% ipython --no-banner

In [1]: import numpy as np

In [2]: from numpy import linalg as LA

In [3]: np.set_printoptions(precision=1, suppress=True, linewidth=140)

In [4]: rd = lambda a: np.round(a, 1) + 0

In [5]: J = np.load("case12.npy")

In [6]: J
Out[6]: 
array([[ 28, -19,   5,  15,   9],
       [-19,  26,   6,  -6,  -5],
       [  5,   6,  24,  -9, -12],
       [ 15,  -6,  -9,  41,   6],
       [  9,  -5, -12,   6,  42]])

In [7]: low = LA.cholesky(J)

In [8]: rd(low @ low.T)
Out[8]: 
array([[ 28., -19.,   5.,  15.,   9.],
       [-19.,  26.,   6.,  -6.,  -5.],
       [  5.,   6.,  24.,  -9., -12.],
       [ 15.,  -6.,  -9.,  41.,   6.],
       [  9.,  -5., -12.,   6.,  42.]])

In [9]: rd(np.diag(low) ** 2)
Out[9]: array([28. , 13.1, 16.4, 18.5, 18.5])

In [10]: rd(low)
Out[10]: 
array([[ 5.3,  0. ,  0. ,  0. ,  0. ],
       [-3.6,  3.6,  0. ,  0. ,  0. ],
       [ 0.9,  2.6,  4. ,  0. ,  0. ],
       [ 2.8,  1.2, -3.6,  4.3,  0. ],
       [ 1.7,  0.3, -3.6, -2.8,  4.3]])

In [11]: x = np.array([-2, 1, -3, -1, 2])

In [12]: rhs = J @ x

In [13]: c, lr = np.zeros(5), 1 / LA.norm(J, 2) ** 2

In [14]: for i in range(15):
    ...:     c -= lr * J.T @ (J @ c - rhs)
    ...:     if i % 5 == 0: print(i, round(LA.norm(J @ c - rhs), 1))
    ...: 
0 110.1
5 20.2
10 8.8

In [15]: rd(LA.cond(J))
Out[15]: np.float64(58.7)

In [16]: rd(c)
Out[16]: array([-2.3,  0.9, -2.6, -0.8,  2.2])

In [17]: U, sig, Vh = LA.svd(J)

In [18]: np.argmax(sig[:-1] / (sig[1:] + 1e-6)) + 1
Out[18]: np.int64(4)

In [19]: A2 = U[:, :4] @ np.diag(sig[:4]) @ Vh[:4]

In [20]: LA.matrix_rank(A2)
Out[20]: np.int64(4)

In [21]: rd(A2)
Out[21]: 
array([[ 27.5, -19.4,   5.4,  15.2,   9.1],
       [-19.4,  25.7,   6.3,  -5.9,  -4.9],
       [  5.4,   6.3,  23.7,  -9.1, -12.1],
       [ 15.2,  -5.9,  -9.1,  40.9,   5.9],
       [  9.1,  -4.9, -12.1,   5.9,  42. ]])

In [22]: rd(A2.sum(axis=0))
Out[22]: array([37.8,  1.8, 14.1, 47.1, 40.1])

In [23]: rd(A2.mean(axis=0))
Out[23]: array([7.6, 0.4, 2.8, 9.4, 8. ])

In [24]: LA.matrix_rank(A2)
Out[24]: np.int64(4)

In [25]: rd(np.abs(A2).max())
Out[25]: np.float64(42.0)

In [26]: K = np.tanh(np.array([[-0.4, 1.8],
    ...:     [0.7, -0.6],
    ...:     [1.9, 2.6],
    ...:     [1.1, -0.5],
    ...:     [0.7, -0.6],
    ...:     [0.1, -0.1],
    ...:     [0.1, 1.7],
    ...:     [1.3, -1.6],
    ...:     [-0.1, -1.3],
    ...:     [0.3, -0.6],
    ...:     [-0.1, -1.5],
    ...:     [0.0, -0.6],
    ...:     [-0.1, 0.3],
    ...:     [1.2, -1.1],
    ...:     [0.0, 1.5],
    ...:     [-1.5, 1.2],
    ...:     [-0.4, 0.6],
    ...:     [0.4, -0.3],
    ...:     [-0.7, 0.3],
    ...:     [-0.6, 0.7],
    ...:     [1.2, 0.8],
    ...:     [-0.6, -3.2]]) @ np.array([[0.2, -1.6, 0.8, 0.5, -0.4], [0.6, -0.1, -0.9, 0.6, 1.1]]))

In [27]: rd(K)
Out[27]: 
array([[ 0.8,  0.4, -1. ,  0.7,  1. ],
       [-0.2, -0.8,  0.8,  0. , -0.7],
       [ 1. , -1. , -0.7,  1. ,  1. ],
       [-0.1, -0.9,  0.9,  0.2, -0.8],
       [-0.2, -0.8,  0.8,  0. , -0.7],
       [ 0. , -0.1,  0.2,  0. , -0.1],
       [ 0.8, -0.3, -0.9,  0.8,  0.9],
       [-0.6, -1. ,  1. , -0.3, -1. ],
       [-0.7,  0.3,  0.8, -0.7, -0.9],
       [-0.3, -0.4,  0.7, -0.2, -0.7],
       [-0.7,  0.3,  0.9, -0.7, -0.9],
       [-0.3,  0.1,  0.5, -0.3, -0.6],
       [ 0.2,  0.1, -0.3,  0.1,  0.4],
       [-0.4, -0.9,  1. , -0.1, -0.9],
       [ 0.7, -0.1, -0.9,  0.7,  0.9],
       [ 0.4,  1. , -1. ,  0. ,  1. ],
       [ 0.3,  0.5, -0.7,  0.2,  0.7],
       [-0.1, -0.5,  0.5,  0. , -0.5],
       [ 0. ,  0.8, -0.7, -0.2,  0.5],
       [ 0.3,  0.7, -0.8,  0.1,  0.8],
       [ 0.6, -1. ,  0.2,  0.8,  0.4],
       [-1. ,  0.9,  1. , -1. , -1. ]])

In [28]: q, R = LA.qr(K)

In [29]: q.shape, R.shape
Out[29]: ((22, 5), (5, 5))

In [30]: rd(q @ R)
Out[30]: 
array([[ 0.8,  0.4, -1. ,  0.7,  1. ],
       [-0.2, -0.8,  0.8,  0. , -0.7],
       [ 1. , -1. , -0.7,  1. ,  1. ],
       [-0.1, -0.9,  0.9,  0.2, -0.8],
       [-0.2, -0.8,  0.8,  0. , -0.7],
       [ 0. , -0.1,  0.2,  0. , -0.1],
       [ 0.8, -0.3, -0.9,  0.8,  0.9],
       [-0.6, -1. ,  1. , -0.3, -1. ],
       [-0.7,  0.3,  0.8, -0.7, -0.9],
       [-0.3, -0.4,  0.7, -0.2, -0.7],
       [-0.7,  0.3,  0.9, -0.7, -0.9],
       [-0.3,  0.1,  0.5, -0.3, -0.6],
       [ 0.2,  0.1, -0.3,  0.1,  0.4],
       [-0.4, -0.9,  1. , -0.1, -0.9],
       [ 0.7, -0.1, -0.9,  0.7,  0.9],
       [ 0.4,  1. , -1. ,  0. ,  1. ],
       [ 0.3,  0.5, -0.7,  0.2,  0.7],
       [-0.1, -0.5,  0.5,  0. , -0.5],
       [ 0. ,  0.8, -0.7, -0.2,  0.5],
       [ 0.3,  0.7, -0.8,  0.1,  0.8],
       [ 0.6, -1. ,  0.2,  0.8,  0.4],
       [-1. ,  0.9,  1. , -1. , -1. ]])

In [31]: rd(q.T @ q)
Out[31]: 
array([[1., 0., 0., 0., 0.],
       [0., 1., 0., 0., 0.],
       [0., 0., 1., 0., 0.],
       [0., 0., 0., 1., 0.],
       [0., 0., 0., 0., 1.]])

In [32]: rd(R)
Out[32]: 
array([[-2.5,  0.2,  3. , -2.2, -3.3],
       [ 0. ,  3.1, -1.8, -0.8,  1.4],
       [ 0. ,  0. ,  0.8,  0.1, -0.4],
       [ 0. ,  0. ,  0. , -0.3,  0.1],
       [ 0. ,  0. ,  0. ,  0. ,  0.3]])

In [33]: rd(q)
Out[33]: 
array([[-0.3,  0.2,  0.3, -0.4, -0.3],
       [ 0.1, -0.3,  0.1,  0.1, -0.2],
       [-0.4, -0.3, -0.1,  0.4,  0.1],
       [ 0. , -0.3,  0.3, -0.3, -0.3],
       [ 0.1, -0.3,  0.1,  0.1, -0.2],
       [ 0. ,  0. ,  0. ,  0. ,  0. ],
       [-0.3, -0.1, -0.1, -0.1, -0.1],
       [ 0.2, -0.3, -0.4, -0.1,  0.3],
       [ 0.3,  0.1,  0.2,  0.1, -0.1],
       [ 0.1, -0.1,  0.1,  0.2, -0.2],
       [ 0.3,  0.1,  0.1,  0.1,  0. ],
       [ 0.1,  0. ,  0.1,  0.1, -0.3],
       [-0.1,  0. , -0.1, -0.1,  0.1],
       [ 0.2, -0.3, -0.1, -0.2,  0. ],
       [-0.3,  0. , -0.1, -0.2,  0. ],
       [-0.2,  0.3,  0.1,  0.5,  0. ],
       [-0.1,  0.2, -0.1, -0.2,  0.2],
       [ 0. , -0.2,  0.1,  0.1, -0.1],
       [ 0. ,  0.3, -0.2,  0. ,  0.1],
       [-0.1,  0.2,  0. , -0.1,  0.1],
       [-0.3, -0.3,  0.6,  0.1,  0.6],
       [ 0.4,  0.2,  0.3, -0.2,  0.3]])

In [34]: rd(abs(R[0, 0])), rd(LA.norm(K[:, 0]))
Out[34]: (np.float64(2.5), np.float64(2.5))
